In [1]: import numpy as np

In [2]: import numpy.linalg as la

In [3]: np.set_printoptions(precision=1, suppress=True, linewidth=100, sign=" ")

In [4]: mat = np.load("out2.npy")

In [5]: mat
Out[5]: 
array([[ 0.4,  0.3,  0.2],
       [ 0.2,  0.8,  0. ],
       [ 0. ,  0.5,  0.5]])

In [6]: rng = np.random.default_rng(3709)

In [7]: lab = rng.permutation(3)

In [8]: lab
Out[8]: array([ 1,  2,  0])

In [9]: out = mat[lab][:, lab]

In [10]: np.allclose(out, mat)
Out[10]: False

In [11]: np.sort(np.abs(la.eigvals(out)))
Out[11]: array([ 0.4,  0.4,  1. ])

In [12]: round(la.eigvals(mat).sum().real, 1)
Out[12]: np.float64(1.7)

In [13]: lab = rng.permutation(3)

In [14]: out = mat[:, lab] * rng.choice([-1, 1], 3)

In [15]: out
Out[15]: 
array([[-0.4, -0.3, -0.2],
       [-0.2, -0.8, -0. ],
       [-0. , -0.5, -0.5]])

In [16]: Uu, _, VT = la.svd(mat.T @ out)

In [17]: np.round(la.lstsq(mat, out)[0], 1) + 0
Out[17]: 
array([[-1.,  0.,  0.],
       [ 0., -1.,  0.],
       [ 0.,  0., -1.]])

In [18]: la.matrix_power(mat, 2)
Out[18]: 
array([[ 0.3,  0.5,  0.2],
       [ 0.3,  0.6,  0.1],
       [ 0.1,  0.6,  0.2]])

In [19]: mat @ np.ones(3)
Out[19]: array([ 1.,  1.,  1.])

In [20]: p = np.eye(3)[0]

In [21]: for _ in range(7):
    ...:     p = p @ mat
    ...:     print(p.round(1))
    ...: 
[ 0.4  0.3  0.2]
[ 0.3  0.5  0.2]
[ 0.3  0.6  0.2]
[ 0.3  0.6  0.1]
[ 0.3  0.6  0.1]
[ 0.3  0.6  0.1]
[ 0.3  0.6  0.1]

In [22]: cov = mat.T @ mat

In [23]: (mat @ mat.T).shape
Out[23]: (3, 3)

In [24]: la.eigvalsh(cov)[::-1]
Out[24]: array([ 1.2,  0.2,  0.1])

In [25]: la.svd(mat, compute_uv=False) ** 2
Out[25]: array([ 1.2,  0.2,  0.1])

In [26]: data = np.load("w.npy")

In [27]: data
Out[27]: 
array([[ 0,  0,  0,  0],
       [ 0,  0,  1,  1],
       [ 0,  1,  0,  1],
       [ 0,  1,  1,  0]])

In [28]: P = np.triu(np.array([[1, -1, 2, 2], [-1, 0, 1, 3], [-3, 1, -3, 3], [1, 0, 0, 0]]), 1) + np.eye(4)

In [29]: out = P @ data @ la.inv(P)

In [30]: round(float(la.det(out)), 1)
Out[30]: 0.0

In [31]: P @ data - data @ P
Out[31]: 
array([[ 0.,  4.,  1.,  1.],
       [ 0.,  4.,  3., -2.],
       [ 0.,  3.,  2., -3.],
       [ 0.,  0., -1., -6.]])

In [32]: lab = rng.permutation(4)

In [33]: lab
Out[33]: array([ 1,  0,  2,  3])

In [34]: out = data[lab][:, lab]

In [35]: np.sort(np.abs(la.eigvals(out)))
Out[35]: array([ 0.,  1.,  1.,  2.])

In [36]: np.diag(out)
Out[36]: array([ 0,  0,  0,  0])

In [37]: [round(float(la.det(data[:i, :i])), 2) + 0 for i in range(1, 5)]
Out[37]: [0.0, 0.0, 0.0, 0.0]

In [38]: arr = np.array([[0.8, -2.5, 4.3],
    ...:     [-1.2, -4.8, 0.4],
    ...:     [0.9, 4.8, -1.3],
    ...:     [-2.5, -4.0, -1.5],
    ...:     [4.0, 1.1, -2.9],
    ...:     [4.7, 1.0, -1.4],
    ...:     [1.9, -2.6, -3.8],
    ...:     [3.2, 0.4, -3.8],
    ...:     [-2.9, 3.3, 2.4],
    ...:     [-3.5, -3.1, -1.7],
    ...:     [2.3, 4.4, -0.6],
    ...:     [-2.6, -2.3, -3.6],
    ...:     [-2.4, 2.8, -3.4],
    ...:     [1.0, -4.9, -0.1],
    ...:     [-1.7, -4.6, -0.8],
    ...:     [0.0, -4.9, 0.9]])

In [39]: arr
Out[39]: 
array([[ 0.8, -2.5,  4.3],
       [-1.2, -4.8,  0.4],
       [ 0.9,  4.8, -1.3],
       [-2.5, -4. , -1.5],
       [ 4. ,  1.1, -2.9],
       [ 4.7,  1. , -1.4],
       [ 1.9, -2.6, -3.8],
       [ 3.2,  0.4, -3.8],
       [-2.9,  3.3,  2.4],
       [-3.5, -3.1, -1.7],
       [ 2.3,  4.4, -0.6],
       [-2.6, -2.3, -3.6],
       [-2.4,  2.8, -3.4],
       [ 1. , -4.9, -0.1],
       [-1.7, -4.6, -0.8],
       [ 0. , -4.9,  0.9]])

In [40]: O, R = la.qr(arr)

In [41]: R
Out[41]: 
array([[-10.2,  -3.6,   1.5],
       [  0. ,  13.7,   0.4],
       [  0. ,   0. ,   9.7]])

In [42]: round(float(np.trace(O @ O.T)), 1)
Out[42]: 3.0

In [43]: np.round(abs(R[0, 0]), 1), np.round(la.norm(arr[:, 0]), 1)
Out[43]: (np.float64(10.2), np.float64(10.2))

In [44]: O.round(1) + 0
Out[44]: 
array([[-0.1, -0.2,  0.5],
       [ 0.1, -0.3,  0. ],
       [-0.1,  0.3, -0.1],
       [ 0.2, -0.2, -0.2],
       [-0.4,  0. , -0.2],
       [-0.5, -0.1, -0.1],
       [-0.2, -0.2, -0.4],
       [-0.3, -0.1, -0.3],
       [ 0.3,  0.3,  0.2],
       [ 0.3, -0.1, -0.2],
       [-0.2,  0.3,  0. ],
       [ 0.3, -0.1, -0.4],
       [ 0.2,  0.3, -0.4],
       [-0.1, -0.4,  0. ],
       [ 0.2, -0.3, -0.1],
       [ 0. , -0.4,  0.1]])

In [45]: np.round(O.T @ O, 1) + 0
Out[45]: 
array([[ 1.,  0.,  0.],
       [ 0.,  1.,  0.],
       [ 0.,  0.,  1.]])

In [46]: out = np.c_[arr[:, :1] @ np.array([[1]]), np.array([-2, -3, -2, 1, 0, -1, -1, 2, -1, -1, 2, 2, -1, -1, 3, 3])]

In [47]: out
Out[47]: 
array([[ 0.8, -2. ],
       [-1.2, -3. ],
       [ 0.9, -2. ],
       [-2.5,  1. ],
       [ 4. ,  0. ],
       [ 4.7, -1. ],
       [ 1.9, -1. ],
       [ 3.2,  2. ],
       [-2.9, -1. ],
       [-3.5, -1. ],
       [ 2.3,  2. ],
       [-2.6,  2. ],
       [-2.4, -1. ],
       [ 1. , -1. ],
       [-1.7,  3. ],
       [ 0. ,  3. ]])

In [48]: la.norm(la.qr(arr)[0].T @ out, axis=0) ** 2 / ((out ** 2).sum(axis=0) + 1e-12)
Out[48]: array([ 1. ,  0.1])

In [49]: Ac = arr - arr.mean(axis=0)

In [50]: evecs = la.svd(Ac)[2][:1]

In [51]: out = Ac - Ac @ evecs.T @ evecs

In [52]: np.cov(Ac @ evecs.T, rowvar=False)
Out[52]: array( 13.5)

In [53]: la.norm(out, axis=1).round(6).argmax()
Out[53]: np.int64(8)

In [54]: np.round(np.diag(evecs.T @ evecs), 1) + 0
Out[54]: array([ 0.1,  0.8,  0. ])

In [55]: out.std(axis=0)
Out[55]: array([ 2.2,  1. ,  2.1])

In [56]: (Ac @ evecs.T).std(axis=0)
Out[56]: array([ 3.6])
